>>> import numpy as np
>>> np.set_printoptions(suppress=True, linewidth=100)
>>> rnd = lambda a: np.round(a, 4) + 0
>>> feats = np.loadtxt("out2.csv", delimiter=",")
>>> feats
array([[ 12.192 ,  24.1158,  -2.9881,   9.9935,  -4.9261,  18.0717,  16.9441],
       [ -8.1513,  -6.1387,   0.0469,  -3.9478,   4.195 ,  -8.0006,  -6.0018],
       [-13.9184,  23.9611,   3.0796,   5.1288,  -2.0798,   6.8352,   9.0198],
       [ -5.9555,  14.9689,   6.0333,   4.9465,  -7.039 ,   9.0607,   6.9506],
       [-17.9248,  -0.845 ,  13.9399,  -0.7977,  -8.9094,  -1.2776,  -4.9413],
       [  3.9226, -13.0673, -10.0847,  -5.8569,  11.975 , -11.9054,  -6.9709],
       [-11.9574,  15.065 ,  15.0549,   6.149 , -15.126 ,  11.9956,   6.1006],
       [ -2.0851,  -5.9007,  -8.9843,  -5.0048,  12.1238, -11.0543,  -5.0258],
       [  2.0009,  -8.8898,  12.0792,   0.8912, -13.1119,   5.0249,  -2.8624],
       [ 10.1182,   3.0791,  -9.0232,   1.0994,   6.1052,   1.1609,   3.9072]])
>>> np.linalg.matrix_rank(feats, rtol=0.1)
np.int64(3)
>>> round(np.log10(np.linalg.cond(feats)))
3
>>> np.argsort(-np.linalg.norm(feats, axis=0).round(6), kind="stable")[:3]
array([1, 0, 5])
>>> left, sv, Vh = np.linalg.svd(feats, full_matrices=False)
>>> left.shape, sv.shape, Vh.shape
((10, 7), (7,), (7, 7))
>>> np.allclose(left * sv @ Vh, feats)
True
>>> rnd(sv / sv[0])
array([1.    , 0.6495, 0.4168, 0.0043, 0.0039, 0.0035, 0.0019])
>>> rnd(left.T @ feats @ Vh.T)
array([[64.2945,  0.    ,  0.    ,  0.    ,  0.    ,  0.    ,  0.    ],
       [ 0.    , 41.7608,  0.    ,  0.    ,  0.    ,  0.    ,  0.    ],
       [ 0.    ,  0.    , 26.7991,  0.    ,  0.    ,  0.    ,  0.    ],
       [ 0.    ,  0.    ,  0.    ,  0.2787,  0.    ,  0.    ,  0.    ],
       [ 0.    ,  0.    ,  0.    ,  0.    ,  0.2522,  0.    ,  0.    ],
       [ 0.    ,  0.    ,  0.    ,  0.    ,  0.    ,  0.2228,  0.    ],
       [ 0.    ,  0.    ,  0.    ,  0.    ,  0.    ,  0.    ,  0.1247]])
>>> rng = np.random.default_rng(20673)
>>> lab = rng.permutation(7)
>>> out = feats[:, lab] * rng.choice([-1, 1], 7)
>>> out
array([[ 24.1158,  -2.9881,  -9.9935, -12.192 ,  16.9441, -18.0717,   4.9261],
       [ -6.1387,   0.0469,   3.9478,   8.1513,  -6.0018,   8.0006,  -4.195 ],
       [ 23.9611,   3.0796,  -5.1288,  13.9184,   9.0198,  -6.8352,   2.0798],
       [ 14.9689,   6.0333,  -4.9465,   5.9555,   6.9506,  -9.0607,   7.039 ],
       [ -0.845 ,  13.9399,   0.7977,  17.9248,  -4.9413,   1.2776,   8.9094],
       [-13.0673, -10.0847,   5.8569,  -3.9226,  -6.9709,  11.9054, -11.975 ],
       [ 15.065 ,  15.0549,  -6.149 ,  11.9574,   6.1006, -11.9956,  15.126 ],
       [ -5.9007,  -8.9843,   5.0048,   2.0851,  -5.0258,  11.0543, -12.1238],
       [ -8.8898,  12.0792,  -0.8912,  -2.0009,  -2.8624,  -5.0249,  13.1119],
       [  3.0791,  -9.0232,  -1.0994, -10.1182,   3.9072,  -1.1609,  -6.1052]])
>>> left, _, Vh = np.linalg.svd(feats.T @ out)
>>> rnd(np.linalg.lstsq(feats, out)[0])
array([[ 0.,  0.,  0., -1.,  0.,  0.,  0.],
       [ 1.,  0.,  0.,  0.,  0.,  0.,  0.],
       [ 0.,  1.,  0.,  0.,  0.,  0.,  0.],
       [ 0.,  0., -1.,  0.,  0.,  0.,  0.],
       [ 0.,  0.,  0.,  0.,  0.,  0., -1.],
       [ 0.,  0.,  0.,  0.,  0., -1.,  0.],
       [ 0.,  0.,  0.,  0.,  1.,  0.,  0.]])
>>> lab
array([1, 2, 3, 0, 6, 5, 4])
